$ ipython --no-banner

In [1]: import numpy as np

In [2]: np.set_printoptions(precision=3, suppress=True, linewidth=160)

In [3]: tidy = lambda a: np.round(a, 3) + 0

In [4]: mat = np.loadtxt("x.csv", delimiter=",")

In [5]: mat
Out[5]: 
array([[0., 0., 0., 0., 0., 0., 0., 0., 0., 0., 2., 1., 1., 2.],
       [0., 0., 0., 0., 0., 0., 0., 0., 0., 0., 2., 0., 1., 2.],
       [0., 0., 0., 0., 0., 0., 0., 0., 0., 0., 1., 2., 1., 2.],
       [0., 0., 0., 0., 0., 0., 0., 0., 0., 0., 0., 2., 1., 0.],
       [0., 0., 0., 0., 0., 0., 0., 0., 0., 0., 0., 1., 0., 0.],
       [0., 0., 0., 0., 0., 0., 0., 0., 0., 0., 2., 1., 1., 1.],
       [0., 0., 0., 0., 0., 0., 0., 0., 0., 0., 1., 2., 2., 0.],
       [0., 0., 0., 0., 0., 0., 0., 0., 0., 0., 0., 1., 1., 0.],
       [0., 0., 0., 0., 0., 0., 0., 0., 0., 0., 1., 2., 0., 1.],
       [0., 0., 0., 0., 0., 0., 0., 0., 0., 0., 0., 0., 0., 2.],
       [2., 2., 1., 0., 0., 2., 1., 0., 1., 0., 0., 0., 0., 0.],
       [1., 0., 2., 2., 1., 1., 2., 1., 2., 0., 0., 0., 0., 0.],
       [1., 1., 1., 1., 0., 1., 2., 1., 0., 0., 0., 0., 0., 0.],
       [2., 2., 2., 0., 0., 1., 0., 0., 1., 2., 0., 0., 0., 0.]])

In [6]: r = np.linalg.matrix_rank(mat)

In [7]: r
Out[7]: np.int64(8)

In [8]: N = np.linalg.svd(mat)[2][r:].T

In [9]: N.shape
Out[9]: (14, 6)

In [10]: ev, vecs = np.linalg.eigh(mat)

In [11]: x = np.array([-5, 0, 1, -1, 2, -4, -5, 0, -1, -4, -5, -2, -4, 1])

In [12]: tidy(np.linalg.eigvalsh(mat[1:, 1:]))
Out[12]: array([-6.081, -3.232, -1.982, -1.281,  0.   ,  0.   ,  0.   ,  0.   ,  0.   ,  1.281,  1.982,  3.232,  6.081])

In [13]: np.abs(mat).sum(axis=1).max(), tidy(np.abs(ev).max())
Out[13]: (np.float64(12.0), np.float64(6.769))

In [14]: x @ mat @ x
Out[14]: np.float64(416.0)

In [15]: (np.sign(vecs[:, -1].round(6)) == np.sign(vecs[0, -1].round(6))).astype(int)
Out[15]: array([1, 1, 1, 1, 1, 1, 1, 1, 1, 1, 1, 1, 1, 1])

In [16]: A2 = mat / np.linalg.norm(mat, axis=1, keepdims=True)

In [17]: G = A2 @ A2.T

In [18]: (G - 2 * np.eye(14)).round(6).argmax(axis=1)
Out[18]: array([ 5,  0,  8,  7,  3,  0,  7,  3,  2,  1, 13, 12, 11, 10])

In [19]: tidy(G[12])
Out[19]: array([0.   , 0.   , 0.   , 0.   , 0.   , 0.   , 0.   , 0.   , 0.   , 0.   , 0.735, 0.778, 1.   , 0.522])

In [20]: np.argwhere(np.triu(np.abs(G) > 0.95, 1))
Out[20]: array([[0, 5]])

In [21]: r0 = np.array([1, -2, 1, 3, 1, -3, 0, 3, 3, -2, -2, -2, 3]) + 0.5

In [22]: feats = np.outer(r0, r0) / (r0 @ r0)

In [23]: tidy(feats)
Out[23]: 
array([[ 0.032, -0.032,  0.032,  0.074,  0.032, -0.053,  0.011,  0.074,  0.074, -0.032, -0.032, -0.032,  0.074],
       [-0.032,  0.032, -0.032, -0.074, -0.032,  0.053, -0.011, -0.074, -0.074,  0.032,  0.032,  0.032, -0.074],
       [ 0.032, -0.032,  0.032,  0.074,  0.032, -0.053,  0.011,  0.074,  0.074, -0.032, -0.032, -0.032,  0.074],
       [ 0.074, -0.074,  0.074,  0.172,  0.074, -0.123,  0.025,  0.172,  0.172, -0.074, -0.074, -0.074,  0.172],
       [ 0.032, -0.032,  0.032,  0.074,  0.032, -0.053,  0.011,  0.074,  0.074, -0.032, -0.032, -0.032,  0.074],
       [-0.053,  0.053, -0.053, -0.123, -0.053,  0.088, -0.018, -0.123, -0.123,  0.053,  0.053,  0.053, -0.123],
       [ 0.011, -0.011,  0.011,  0.025,  0.011, -0.018,  0.004,  0.025,  0.025, -0.011, -0.011, -0.011,  0.025],
       [ 0.074, -0.074,  0.074,  0.172,  0.074, -0.123,  0.025,  0.172,  0.172, -0.074, -0.074, -0.074,  0.172],
       [ 0.074, -0.074,  0.074,  0.172,  0.074, -0.123,  0.025,  0.172,  0.172, -0.074, -0.074, -0.074,  0.172],
       [-0.032,  0.032, -0.032, -0.074, -0.032,  0.053, -0.011, -0.074, -0.074,  0.032,  0.032,  0.032, -0.074],
       [-0.032,  0.032, -0.032, -0.074, -0.032,  0.053, -0.011, -0.074, -0.074,  0.032,  0.032,  0.032, -0.074],
       [-0.032,  0.032, -0.032, -0.074, -0.032,  0.053, -0.011, -0.074, -0.074,  0.032,  0.032,  0.032, -0.074],
       [ 0.074, -0.074,  0.074,  0.172,  0.074, -0.123,  0.025,  0.172,  0.172, -0.074, -0.074, -0.074,  0.172]])

In [24]: tidy(np.linalg.norm(mat, 2) / np.linalg.norm(mat))
Out[24]: np.float64(0.603)

In [25]: [round(float(x), 3) for x in np.linalg.svd(mat, compute_uv=False)[:3]]
Out[25]: [6.769, 6.769, 3.397]

In [26]: np.linalg.matrix_rank(mat, rtol=0.1)
Out[26]: np.int64(8)
